$ python -q
>>> import numpy as np
>>> import numpy.linalg as la
>>> np.set_printoptions(precision=2, suppress=True, linewidth=140, floatmode="fixed")
>>> feats = np.loadtxt("dump.csv", delimiter=",")
>>> feats
array([[0.00, 1.00, 1.00, 1.00],
       [1.00, 0.00, 0.00, 1.00],
       [1.00, 0.00, 0.00, 1.00],
       [1.00, 1.00, 1.00, 0.00]])
>>> # rank 3
>>> [round(float(la.det(feats[:i, :i])), 2) + 0 for i in range(1, 5)]
[0.0, -1.0, 0.0, 0.0]
>>> U, s, Vt = la.svd(feats)
>>> s.round(2) + 0
array([2.56, 1.56, 1.00, 0.00])
>>> np.argmax(s[:-1] / (s[1:] + 1e-6)) + 1
np.int64(3)
>>> B = U[:, :3] @ np.diag(s[:3]) @ Vt[:3]
>>> print(la.matrix_rank(B))
3
>>> round(la.norm(feats - B) / la.norm(feats), 2)
np.float64(0.0)
>>> print(np.round(np.abs(feats - B).max(), 2))
0.0
>>> la.matrix_rank(feats, rtol=0.05)
np.int64(3)
>>> np.round(la.norm(feats - B, 2), 2), round(float(s[3]), 2)
(np.float64(0.0), 0.0)
>>> np.allclose(feats[:-1].T @ la.lstsq(feats[:-1].T, feats[-1])[0], feats[-1])
False
>>> print(np.round(feats @ la.pinv(feats) @ feats, 2) + 0)
[[0.00 1.00 1.00 1.00]
 [1.00 0.00 0.00 1.00]
 [1.00 0.00 0.00 1.00]
 [1.00 1.00 1.00 0.00]]
>>> print(np.abs(np.diag(la.qr(feats)[1])) > 1e-9)
[ True  True False  True]
>>> try:
...     la.inv(feats)
... except la.LinAlgError as e:
...     print("failed:", e)
... 
failed: Singular matrix
>>> U, s, Vt = la.svd(feats)
>>> vecs = Vt[:(s > 1e-8).sum()]
>>> rng = np.random.default_rng(2091)
>>> x0 = feats[0] + 4 * feats[1] + rng.integers(2) * np.eye(4)[0]
>>> x0
array([4.00, 1.00, 1.00, 5.00])
>>> round(float(la.norm(x0 - vecs.T @ vecs @ x0)), 2)
0.0
>>> np.diag(vecs.T @ vecs)
array([1.00, 0.50, 0.50, 1.00])
>>> E = np.load("case9.npy")
>>> print(E)
[[-1.00 -1.00  9.00  2.00]
 [ 0.00  2.00  0.00  5.00]
 [ 0.00  0.00  0.00  2.00]
 [ 0.00  0.00  0.00 -1.00]]
>>> round(float(la.norm(E, 2) / la.norm(E)), 2)
0.86
>>> la.cond(E) > 100
np.True_
>>> np.argsort(-la.norm(E, axis=0).round(6), kind="stable")[:3]
array([2, 3, 1])
>>> print(np.abs(np.diag(la.qr(E)[1])) > 1e-9)
[ True  True False  True]
>>> hat = np.triu(np.array([[2, 1, -2, 0], [1, 2, -2, 0], [1, 1, 2, -1], [2, -1, -1, 0]]), 1) + np.eye(4)
>>> B = hat @ E @ la.inv(hat)
>>> hat @ E - E @ hat
array([[ 0.00,  3.00, -4.00, 10.00],
       [ 0.00,  0.00,  4.00, -4.00],
       [ 0.00,  0.00,  0.00,  1.00],
       [ 0.00,  0.00,  0.00,  0.00]])
>>> np.poly(B)
array([ 1.00,  0.00, -3.00, -2.00,  0.00])
>>> np.trace(B), np.trace(E)
(np.float64(0.0), np.float64(0.0))
>>> B
array([[-1.00,  2.00, 11.00, 14.00],
       [ 0.00,  2.00,  4.00,  5.00],
       [ 0.00,  0.00,  0.00,  3.00],
       [ 0.00,  0.00,  0.00, -1.00]])
>>> r = la.matrix_rank(B)
>>> r
np.int64(3)
>>> ns = la.svd(B)[2][r:].T
>>> [int(la.matrix_rank(B[:i])) for i in range(1, len(B) + 1)]
[1, 2, 3, 3]
>>> np.round(B @ ns, 2) + 0
array([[0.00],
       [0.00],
       [0.00],
       [0.00]])
>>> U, s, Vt = la.svd(E)
>>> vecs = Vt[:(s > 1e-8).sum()]
>>> x0 = E[3] + 5 * E[1] + rng.integers(2) * np.eye(4)[3]
>>> print(x0)
[ 0.00 10.00  0.00 24.00]
>>> np.diag(vecs.T @ vecs)
array([0.01, 1.00, 0.99, 1.00])
>>> round(la.norm(x0 - vecs.T @ vecs @ x0), 2)
np.float64(0.0)
>>> m1 = np.array([[-2, -2, 0], [0, -2, -1], [0, -1, 0]])
>>> q, vecs = la.qr(m1[:, :2])[0], la.qr(m1[:, 2:])[0]
>>> s = la.svd(q.T @ vecs, compute_uv=False)
>>> s
array([0.89])
>>> (s > 0.9).sum()
np.int64(0)
>>> round(la.norm(q @ q.T - vecs @ vecs.T, 2), 2)
np.float64(1.0)
>>> evals, vecs = la.eig(m1)
>>> np.sort(la.eigvals(la.inv(m1)))
array([-0.50, -0.41,  2.41])
>>> m1 @ vecs[:, 0] - evals[0] * vecs[:, 0]
array([0.00, 0.00, 0.00])
>>> np.sort(la.eigvals(m1 @ m1))
array([0.17, 4.00, 5.83])
>>> F = np.array([[0, 0, 0, 0], [0, -8, 6, -9], [0, -8, 6, -9], [0, -16, 12, -18]])
>>> # looks like rank 1
>>> np.kron(np.eye(2, dtype=int), F)
array([[  0,   0,   0,   0,   0,   0,   0,   0],
       [  0,  -8,   6,  -9,   0,   0,   0,   0],
       [  0,  -8,   6,  -9,   0,   0,   0,   0],
       [  0, -16,  12, -18,   0,   0,   0,   0],
       [  0,   0,   0,   0,   0,   0,   0,   0],
       [  0,   0,   0,   0,   0,  -8,   6,  -9],
       [  0,   0,   0,   0,   0,  -8,   6,  -9],
       [  0,   0,   0,   0,   0, -16,  12, -18]])
>>> round(float(la.det(F[::-1])), 2)
0.0
>>> mat = np.load("layer16.npy")
>>> mat
array([[-0.31, -0.19, -0.93],
       [-0.19,  0.97, -0.13],
       [-0.93, -0.13,  0.33]])
>>> # symmetric
>>> np.round(mat[:, 2] @ mat[:, 1], 2)
np.float64(-0.0)
>>> np.round(mat.T @ mat, 2) + 0
array([[1.00, 0.00, 0.00],
       [0.00, 1.00, 0.00],
       [0.00, 0.00, 1.00]])
>>> x0 = np.array([-5, 7, 6])
>>> 3 - la.matrix_rank(mat - np.eye(3), tol=1e-8)
np.int64(2)
>>> print(round(float(la.det(mat)), 2))
-1.0
>>> np.sort(np.abs(np.degrees(np.angle(la.eigvals(mat)))))
array([  0.00,   0.00, 180.00])
>>> [p for p in range(1, 25) if np.allclose(la.matrix_power(mat, p), np.eye(3))]
[2, 4, 6, 8, 10, 12, 14, 16, 18, 20, 22, 24]
>>> evals, vecs = la.eigh(feats)
>>> print(np.round(vecs @ np.diag(evals) @ vecs.T, 2) + 0)
[[0.00 1.00 1.00 1.00]
 [1.00 0.00 0.00 1.00]
 [1.00 0.00 0.00 1.00]
 [1.00 1.00 1.00 0.00]]
>>> np.round(vecs.T @ feats @ vecs, 2) + 0
array([[-1.56,  0.00,  0.00,  0.00],
       [ 0.00, -1.00,  0.00,  0.00],
       [ 0.00,  0.00,  0.00,  0.00],
       [ 0.00,  0.00,  0.00,  2.56]])
>>> np.abs(vecs[:, -1])
array([0.56, 0.44, 0.44, 0.56])
>>> np.round(la.svd(feats, compute_uv=False), 2) + 0
array([2.56, 1.56, 1.00, 0.00])
>>> idx = rng.permutation(3)
>>> B = mat[:, idx] * rng.choice([-1, 1], 3)
>>> B
array([[ 0.93,  0.19, -0.31],
       [ 0.13, -0.97, -0.19],
       [-0.33,  0.13, -0.93]])
>>> U, _, Vt = la.svd(mat.T @ B)
>>> print(np.round(la.lstsq(mat, B)[0], 2) + 0)
[[ 0.00  0.00  1.00]
 [ 0.00 -1.00  0.00]
 [-1.00  0.00  0.00]]
>>> np.round(U @ Vt, 2) + 0
array([[ 0.00,  0.00,  1.00],
       [ 0.00, -1.00,  0.00],
       [-1.00,  0.00,  0.00]])
>>> idx
array([2, 1, 0])
>>> J = np.load("data.npy")
>>> print(J)
[[ 0.72  2.94  4.84]
 [ 0.20  1.45  2.21]
 [ 0.25  1.44  2.28]
 [-0.79  2.81  5.11]
 [ 1.48  0.07 -0.39]
 [ 2.61  0.17 -0.77]
 [ 2.50  0.20 -0.67]
 [-1.50 -1.60 -1.83]
 [ 3.34 -2.74 -5.72]
 [ 3.64 -1.28 -3.35]
 [-1.33 -0.23  0.26]]
>>> cen = J - J.mean(axis=0)
>>> U, s, Vt = la.svd(cen, full_matrices=False)
>>> np.searchsorted(np.cumsum(s ** 2) / (s ** 2).sum(), 0.9) + 1
np.int64(2)
>>> np.round(cen.mean(axis=0), 2) + 0
array([0.00, 0.00, 0.00])
>>> la.matrix_rank(cen)
np.int64(3)
>>> print(np.round(s ** 2 / (s ** 2).sum(), 2) + 0)
[0.87 0.13 0.00]
>>> np.abs(Vt[0]).argmax()
np.int64(2)
>>> B = np.c_[J[:, :2] @ np.array([[1, -3], [-1, 0]]), np.array([0, -2, 2, -1, -1, 0, 0, -2, 0, 0, 1])]
>>> B
array([[ -2.22,  -2.16,   0.00],
       [ -1.25,  -0.60,  -2.00],
       [ -1.19,  -0.75,   2.00],
       [ -3.60,   2.37,  -1.00],
       [  1.41,  -4.44,  -1.00],
       [  2.44,  -7.83,   0.00],
       [  2.30,  -7.50,   0.00],
       [  0.10,   4.50,  -2.00],
       [  6.08, -10.02,   0.00],
       [  4.92, -10.92,   0.00],
       [ -1.10,   3.99,   1.00]])
>>> np.round(la.norm(B - J @ la.lstsq(J, B)[0], axis=0), 2) + 0
array([0.00, 0.00, 3.79])
>>> np.round(la.lstsq(J, B[:, 0])[0], 2) + 0
array([ 1.00, -1.00,  0.00])
>>> la.matrix_rank(np.c_[J, B])
np.int64(4)
>>> cov = np.cov(J, rowvar=False)
>>> np.argwhere(np.triu(np.abs(np.corrcoef(J.T)) > 0.8, 1))
array([[1, 2]])
>>> np.round(la.eigvalsh(cov)[::-1], 2) + 0
array([14.99,  2.32,  0.00])
>>> round(np.corrcoef(J[:, 1], J[:, 2])[0, 1], 2)
np.float64(0.98)
>>> print(np.corrcoef(J.T))
[[ 1.00 -0.39 -0.58]
 [-0.39  1.00  0.98]
 [-0.58  0.98  1.00]]
>>> np.argsort(-J.std(axis=0).round(6), kind="stable")
array([2, 0, 1])
>>> np.median(J, axis=0)
array([ 0.72,  0.17, -0.39])
>>> J.std(axis=0)
array([1.75, 1.69, 3.13])
>>> la.cond(J) > 100
np.False_
>>> print(la.matrix_rank(J, rtol=0.1))
2
>>> np.abs(la.svd(J)[2][-1])
array([0.19, 0.84, 0.51])
>>> [round(float(x), 2) for x in la.svd(J, compute_uv=False)[:3]]
[12.24, 5.98, 0.24]
